$ python -q
>>> import numpy as np
>>> from numpy import linalg as LA
>>> np.set_printoptions(precision=2, suppress=True, linewidth=100, floatmode="fixed")
>>> def rd(a):
...     return np.round(a, 2) + 0
... 
>>> X = np.array([[1, 0, 0], [0, 0, 3], [0, 3, 0]])
>>> # symmetric, so the eigenvalues are real
>>> np.all(LA.eigvalsh(X) > 0)
np.False_
>>> [round(float(LA.det(X[:i, :i])), 2) + 0 for i in range(1, 4)]
[1.0, 0.0, -9.0]
>>> X @ X.T
array([[1, 0, 0],
       [0, 9, 0],
       [0, 0, 9]])
>>> rd(LA.norm(X, axis=0))
array([1.00, 3.00, 3.00])
>>> X.T @ X
array([[1, 0, 0],
       [0, 9, 0],
       [0, 0, 9]])
>>> rd(LA.svd(X, compute_uv=False))
array([3.00, 3.00, 1.00])
>>> X[:, 1] @ X[:, 2]
np.int64(0)
>>> data = np.load("layer8.npy")
>>> data
array([[-1,  3,  0,  2,  3, -2],
       [-2, -1,  3,  0,  2,  3],
       [ 3, -2, -1,  3,  0,  2],
       [ 2,  3, -2, -1,  3,  0],
       [ 0,  2,  3, -2, -1,  3],
       [ 3,  0,  2,  3, -2, -1]])
>>> data.ravel(order="F")
array([-1, -2,  3,  2,  0,  3,  3, -1, -2,  3,  2,  0,  0,  3, -1, -2,  3,  2,  2,  0,  3, -1, -2,
        3,  3,  2,  0,  3, -1, -2, -2,  3,  2,  0,  3, -1])
>>> data.reshape(-1, 2)
array([[-1,  3],
       [ 0,  2],
       [ 3, -2],
       [-2, -1],
       [ 3,  0],
       [ 2,  3],
       [ 3, -2],
       [-1,  3],
       [ 0,  2],
       [ 2,  3],
       [-2, -1],
       [ 3,  0],
       [ 0,  2],
       [ 3, -2],
       [-1,  3],
       [ 3,  0],
       [ 2,  3],
       [-2, -1]])
>>> t3 = data.reshape(6, 2, -1)
>>> t3.sum(axis=1)
array([[ 1,  6, -2],
       [-2,  1,  6],
       [ 6, -2,  1],
       [ 1,  6, -2],
       [-2,  1,  6],
       [ 6, -2,  1]])
>>> arr = np.load("w.npy")
>>> arr
array([[2.00, 1.00, 0.00, 0.00, 0.00, 0.00, 0.00],
       [0.00, 2.00, 1.00, 0.00, 0.00, 0.00, 0.00],
       [0.00, 0.00, 2.00, 1.00, 0.00, 0.00, 0.00],
       [0.00, 0.00, 0.00, 2.00, 1.00, 0.00, 0.00],
       [0.00, 0.00, 0.00, 0.00, 2.00, 1.00, 0.00],
       [0.00, 0.00, 0.00, 0.00, 0.00, 2.00, 1.00],
       [0.00, 0.00, 0.00, 0.00, 0.00, 0.00, 2.00]])
>>> # triangular: eigenvalues sit on the diagonal
>>> (arr - arr.T) / 2
array([[ 0.00,  0.50,  0.00,  0.00,  0.00,  0.00,  0.00],
       [-0.50,  0.00,  0.50,  0.00,  0.00,  0.00,  0.00],
       [ 0.00, -0.50,  0.00,  0.50,  0.00,  0.00,  0.00],
       [ 0.00,  0.00, -0.50,  0.00,  0.50,  0.00,  0.00],
       [ 0.00,  0.00,  0.00, -0.50,  0.00,  0.50,  0.00],
       [ 0.00,  0.00,  0.00,  0.00, -0.50,  0.00,  0.50],
       [ 0.00,  0.00,  0.00,  0.00,  0.00, -0.50,  0.00]])
>>> rd(np.abs(LA.eigvals(arr)).max())
np.float64(2.0)
>>> (arr + arr.T) / 2
array([[2.00, 0.50, 0.00, 0.00, 0.00, 0.00, 0.00],
       [0.50, 2.00, 0.50, 0.00, 0.00, 0.00, 0.00],
       [0.00, 0.50, 2.00, 0.50, 0.00, 0.00, 0.00],
       [0.00, 0.00, 0.50, 2.00, 0.50, 0.00, 0.00],
       [0.00, 0.00, 0.00, 0.50, 2.00, 0.50, 0.00],
       [0.00, 0.00, 0.00, 0.00, 0.50, 2.00, 0.50],
       [0.00, 0.00, 0.00, 0.00, 0.00, 0.50, 2.00]])
>>> arr @ arr
array([[4.00, 4.00, 1.00, 0.00, 0.00, 0.00, 0.00],
       [0.00, 4.00, 4.00, 1.00, 0.00, 0.00, 0.00],
       [0.00, 0.00, 4.00, 4.00, 1.00, 0.00, 0.00],
       [0.00, 0.00, 0.00, 4.00, 4.00, 1.00, 0.00],
       [0.00, 0.00, 0.00, 0.00, 4.00, 4.00, 1.00],
       [0.00, 0.00, 0.00, 0.00, 0.00, 4.00, 4.00],
       [0.00, 0.00, 0.00, 0.00, 0.00, 0.00, 4.00]])
>>> rd(LA.det(arr))
np.float64(128.0)
>>> np.allclose(arr, arr.T)
False
>>> def softmax(z):
...     e = np.exp(z - z.max(axis=-1, keepdims=True))
...     return e / e.sum(axis=-1, keepdims=True)
... 
>>> rd(softmax(arr).sum(axis=1))
array([1.00, 1.00, 1.00, 1.00, 1.00, 1.00, 1.00])
>>> S = arr @ arr.T / np.sqrt(7)
>>> rd(softmax(S)[0] @ arr)
array([0.96, 0.79, 0.30, 0.22, 0.22, 0.22, 0.22])
